% ipython --no-banner

In [1]: import numpy as np

In [2]: from numpy import linalg as LA

In [3]: np.set_printoptions(precision=2, suppress=True, linewidth=200, legacy="1.25")

In [4]: M = np.load("m.npy")

In [5]: M
Out[5]: 
array([[ 3,  3,  3,  3],
       [ 3,  6,  6,  6],
       [ 3,  6,  9,  9],
       [ 3,  6,  9, 12]])

In [6]: q, r_ = LA.qr(M)

In [7]: q @ r_
Out[7]: 
array([[ 3.,  3.,  3.,  3.],
       [ 3.,  6.,  6.,  6.],
       [ 3.,  6.,  9.,  9.],
       [ 3.,  6.,  9., 12.]])

In [8]: abs(r_[0, 0]), round(LA.norm(M[:, 0]), 2)
Out[8]: (6.0, 6.0)

In [9]: np.allclose(r_.T @ r_, M.T @ M)
Out[9]: True

In [10]: q.shape, r_.shape
Out[10]: ((4, 4), (4, 4))

In [11]: np.round(q.T @ q, 2) + 0
Out[11]: 
array([[1., 0., 0., 0.],
       [0., 1., 0., 0.],
       [0., 0., 1., 0.],
       [0., 0., 0., 1.]])

In [12]: q.round(2) + 0
Out[12]: 
array([[-0.5 ,  0.87,  0.  ,  0.  ],
       [-0.5 , -0.29,  0.82,  0.  ],
       [-0.5 , -0.29, -0.41, -0.71],
       [-0.5 , -0.29, -0.41,  0.71]])

In [13]: other = M / np.sqrt((M ** 2).mean(axis=1, keepdims=True))

In [14]: LA.matrix_rank(other) == LA.matrix_rank(M)
Out[14]: True

In [15]: other[3]
Out[15]: array([0.37, 0.73, 1.1 , 1.46])

In [16]: M - M.mean(axis=1, keepdims=True)
Out[16]: 
array([[ 0.  ,  0.  ,  0.  ,  0.  ],
       [-2.25,  0.75,  0.75,  0.75],
       [-3.75, -0.75,  2.25,  2.25],
       [-4.5 , -1.5 ,  1.5 ,  4.5 ]])

In [17]: other = np.array([[2, 0, 0], [2, 0, 3], [2, 2, 0], [3, 1, 3]])

In [18]: LA.matrix_rank(M @ other)
Out[18]: 3

In [19]: LA.matrix_rank(np.vstack([M, other.T]))
Out[19]: 4

In [20]: np.vstack([M, other.T]).shape
Out[20]: (7, 4)

In [21]: E = np.load("test6.npy")

In [22]: E
Out[22]: 
array([[ 8,  0,  0],
       [-3,  2,  0],
       [ 5, -7,  2]])

In [23]: # triangular: eigenvalues sit on the diagonal

In [24]: other = LA.invert(E)
---------------------------------------------------------------------------
AttributeError                            Traceback (most recent call last)
Cell In[24], line 1
----> 1 other = LA.invert(E)

AttributeError: module 'numpy.linalg' has no attribute 'invert'

In [25]: other = LA.inv(E)

In [26]: np.allclose(other, E.T)
Out[26]: False

In [27]: np.round(LA.inv(other), 2) + 0
Out[27]: 
array([[ 8.,  0.,  0.],
       [-3.,  2.,  0.],
       [ 5., -7.,  2.]])

In [28]: round(float(LA.det(E) * LA.det(other)), 2)
Out[28]: 1.0

In [29]: round(LA.cond(E), 2)
Out[29]: 21.42

In [30]: round(LA.norm(E, "nuc"), 2)
Out[30]: 17.18

In [31]: LA.norm(E, axis=1)
Out[31]: array([8.  , 3.61, 8.83])

In [32]: r0 = np.array([-1, 2, -5])

In [33]: other = E + np.outer(r0, np.eye(3)[0])

In [34]: LA.matrix_rank(LA.inv(other) - LA.inv(E), tol=1e-8)
Out[34]: 1

In [35]: round(LA.det(other) / LA.det(E), 2), np.round(1 + LA.solve(E, r0)[0], 2)
Out[35]: (0.88, 0.88)

In [36]: LA.matrix_rank(other - E)
Out[36]: 1

In [37]: left, sigma, VT = LA.svd(E)

In [38]: sigma
Out[38]: array([11.15,  5.51,  0.52])

In [39]: other = left[:, :2] @ np.diag(sigma[:2]) @ VT[:2]

In [40]: round(np.abs(E - other).max(), 2)
Out[40]: 0.48

In [41]: np.round(LA.norm(E - other) / LA.norm(E), 2)
Out[41]: 0.04

In [42]: other
Out[42]: 
array([[ 8.  , -0.03, -0.1 ],
       [-3.01,  1.87, -0.48],
       [ 5.  , -7.03,  1.87]])

In [43]: round(LA.norm(E - other, 2), 2), np.round(sigma[2], 2)
Out[43]: (0.52, 0.52)

In [44]: X = np.loadtxt("run1.csv", delimiter=",")

In [45]: X
Out[45]: 
array([[0.25, 0.75],
       [0.38, 0.62]])

In [46]: other = X / np.sqrt((X ** 2).mean(axis=1, keepdims=True))

In [47]: X - X.mean(axis=1, keepdims=True)
Out[47]: 
array([[-0.25,  0.25],
       [-0.12,  0.12]])

In [48]: LA.norm(other, axis=1)
Out[48]: array([1.41, 1.41])
